% python3 -q
>>> import numpy as np
>>> from numpy import linalg as LA
>>> np.set_printoptions(suppress=True, linewidth=100)
>>> M = np.load("m.npy")
>>> M
array([[0, 5, 4, 3, 1, 4, 2, 1],
       [4, 0, 1, 4, 2, 5, 5, 5],
       [3, 2, 1, 3, 4, 3, 2, 1],
       [4, 1, 3, 1, 0, 2, 5, 2],
       [0, 5, 4, 3, 1, 4, 2, 1],
       [2, 4, 5, 2, 1, 0, 2, 0],
       [0, 2, 5, 2, 5, 5, 0, 0]])
>>> r = LA.matrix_rank(M)
>>> r
np.int64(6)
>>> null = LA.svd(M)[2][r:].T
>>> null.shape
(8, 2)
>>> LA.matrix_rank(M.T @ M), LA.matrix_rank(M @ M.T)
(np.int64(6), np.int64(6))
>>> np.round(M @ null, 2) + 0
array([[0., 0.],
       [0., 0.],
       [0., 0.],
       [0., 0.],
       [0., 0.],
       [0., 0.],
       [0., 0.]])
>>> [int(LA.matrix_rank(M[:, :j + 1])) for j in range(8)]
[1, 2, 3, 4, 5, 6, 6, 6]
>>> [int(LA.matrix_rank(np.delete(M, i, axis=0))) for i in range(7)]
[6, 5, 5, 5, 6, 5, 5]
>>> left, sv, vt = LA.svd(M)
>>> np.argmax(sv[:-1] / (sv[1:] + 1e-6)) + 1
np.int64(6)
>>> sv.round(2) + 0
array([19.17,  8.7 ,  6.03,  4.05,  2.86,  1.36,  0.  ])
>>> A2 = left[:, :6] @ np.diag(sv[:6]) @ vt[:6]
>>> LA.matrix_rank(M, rtol=0.05)
np.int64(6)
>>> A2.round(2) + 0
array([[0., 5., 4., 3., 1., 4., 2., 1.],
       [4., 0., 1., 4., 2., 5., 5., 5.],
       [3., 2., 1., 3., 4., 3., 2., 1.],
       [4., 1., 3., 1., 0., 2., 5., 2.],
       [0., 5., 4., 3., 1., 4., 2., 1.],
       [2., 4., 5., 2., 1., 0., 2., 0.],
       [0., 2., 5., 2., 5., 5., 0., 0.]])
>>> np.round(LA.norm(M - A2) / LA.norm(M), 2)
np.float64(0.0)
>>> feats = np.load("w.npy")
>>> print(feats)
[[-0.9  0.2  1.2  1.  -1.9 -0.7 -1. ]
 [-0.3 -0.2 -0.6 -0.3 -1.1 -0.2 -0.3]
 [-1.5  1.   0.4  0.2  0.   0.5  0.8]
 [-0.9  0.3 -1.1 -0.1 -1.1  0.8  0.2]
 [ 0.  -0.7 -0.3 -1.   1.6  0.3  0.2]
 [ 0.1 -0.6  1.1  1.  -2.   0.6  1.2]]
>>> rng = np.random.default_rng(63566)
>>> A2 = feats + rng.integers(-2, 3, (6, 5)) @ rng.integers(-2, 3, (5, 7))
>>> print(A2)
[[-2.9  4.2  5.2  3.  -2.9 -9.7  0. ]
 [ 0.7 -2.2 -0.6  2.7 -3.1 -6.2  0.7]
 [-4.5  7.   1.4  1.2 -5.   4.5  3.8]
 [-6.9  0.3  4.9  9.9 -1.1 -9.2  0.2]
 [ 4.  -9.7  0.7  0.   3.6  0.3 -8.8]
 [ 0.1 -2.6  3.1  6.  -8.   1.6 -1.8]]
>>> np.abs(A2 - feats).sum(axis=1)
array([23., 15., 23., 32., 26., 19.])
>>> A = np.array([[4, 5, 4, 1, 3, 1],
...     [-1, 4, 0, -2, -1, 3],
...     [2, 4, 3, 3, 4, 3],
...     [-4, 1, -3, 4, 3, -4],
...     [3, 0, -5, 5, -4, 3],
...     [-4, 1, -3, 4, 3, -4],
...     [-3, -2, 5, 2, 4, -4]])
>>> A2 = np.c_[A[:, :3] @ np.array([[2, -2, 2], [-4, -3, -3], [-2, -2, -2]]), np.array([0, 2, 3, 0, 2, 1, 1])]
>>> A2
array([[-20, -31, -15,   0],
       [-18, -10, -14,   2],
       [-18, -22, -14,   3],
       [ -6,  11,  -5,   0],
       [ 16,   4,  16,   2],
       [ -6,  11,  -5,   1],
       [ -8,   2, -10,   1]])
>>> np.round(LA.lstsq(A, A2[:, 0])[0], 2) + 0
array([ 2., -4., -2.,  0.,  0.,  0.])
>>> LA.matrix_rank(np.c_[A, A2])
np.int64(7)
>>> np.round(LA.norm(LA.qr(A)[0].T @ A2, axis=0) ** 2 / ((A2 ** 2).sum(axis=0) + 1e-12), 2)
array([1.  , 1.  , 1.  , 0.97])
>>> LA.matrix_rank(A2)
np.int64(4)
